$ python3 -q
>>> import numpy as np
>>> import numpy.linalg as la
>>> np.set_printoptions(precision=3, suppress=True, linewidth=120, legacy="1.25")
>>> X = np.loadtxt("sample13.csv", delimiter=",")
>>> print(X)
[[-1.  2.  3.  1.  0. -1.  0. -2.  0.  1. -2.  1. -3.]
 [ 3. -2.  0. -1. -3.  3.  0.  0. -2. -3.  2.  3. -1.]
 [-1.  3.  1.  2.  2. -1.  2.  2. -1. -3. -4. -1.  3.]
 [-2.  0. -3.  1. -2. -1.  0. -2. -1.  1. -2. -3. -2.]
 [ 1. -1.  3.  2. -2.  2.  1.  3.  3.  2. -4.  2. -3.]
 [-1.  2. -2.  2.  2. -2. -3. -2.  1.  2. -4.  1.  2.]
 [ 1.  3. -2.  2.  1. -1. -1. -3.  3. -2. -4. -3.  0.]
 [ 3.  3.  1.  1.  3. -1.  2.  3. -1.  0. -2.  3.  1.]
 [-3.  3.  3. -2. -2.  2.  2. -3. -3.  1.  4.  2.  1.]
 [-3. -1. -2. -3.  3. -2.  1.  3. -2. -2.  6. -1. -1.]
 [-3.  2.  3.  0. -1.  1.  2.  3.  2.  2.  0.  0. -2.]
 [-3.  0.  0.  0. -3.  0. -2.  3.  3. -2.  0. -2.  1.]
 [-1.  1.  2.  1.  2.  0. -2.  3.  0.  1. -2. -1. -3.]]
>>> print(la.lstsq(X[:-1].T, X[-1])[2])
12
>>> print(round(np.trace(la.pinv(X) @ X), 3))
12.0
>>> U, sv, Vt = la.svd(X)
>>> vecs = Vt[:(sv > 1e-8).sum()]
>>> rng = np.random.default_rng(307)
>>> x = X[2] + 5 * X[12] + rng.integers(2) * np.eye(13)[2]
>>> print(x)
[ -6.   8.  12.   7.  12.  -1.  -8.  17.  -1.   2. -14.  -6. -12.]
>>> print(la.matrix_rank(np.vstack([X, x])))
12
>>> print(np.diag(vecs.T @ vecs))
[1.  1.  1.  0.2 1.  1.  1.  1.  1.  1.  0.8 1.  1. ]
>>> print(np.allclose(vecs.T @ vecs @ x, x))
True
>>> E = np.load("a.npy")
>>> print(E)
[[-7 -7 -7 -7 -7 -7]
 [-5 -4 -5 -4 -5 -4]
 [-7  4 -7  4 -7  4]
 [-7 -7 -7 -7 -7 -7]
 [-5 -4 -5 -4 -5 -4]
 [-7  4 -7  4 -7  4]]
>>> B = E / np.sqrt((E ** 2).mean(axis=1, keepdims=True))
>>> print(la.matrix_rank(B) == la.matrix_rank(E))
True
>>> print(B[2])
[-1.228  0.702 -1.228  0.702 -1.228  0.702]
>>> print(la.norm(B, axis=1))
[2.449 2.449 2.449 2.449 2.449 2.449]
>>> print(la.matrix_rank(E - E.mean(axis=1, keepdims=True)))
1
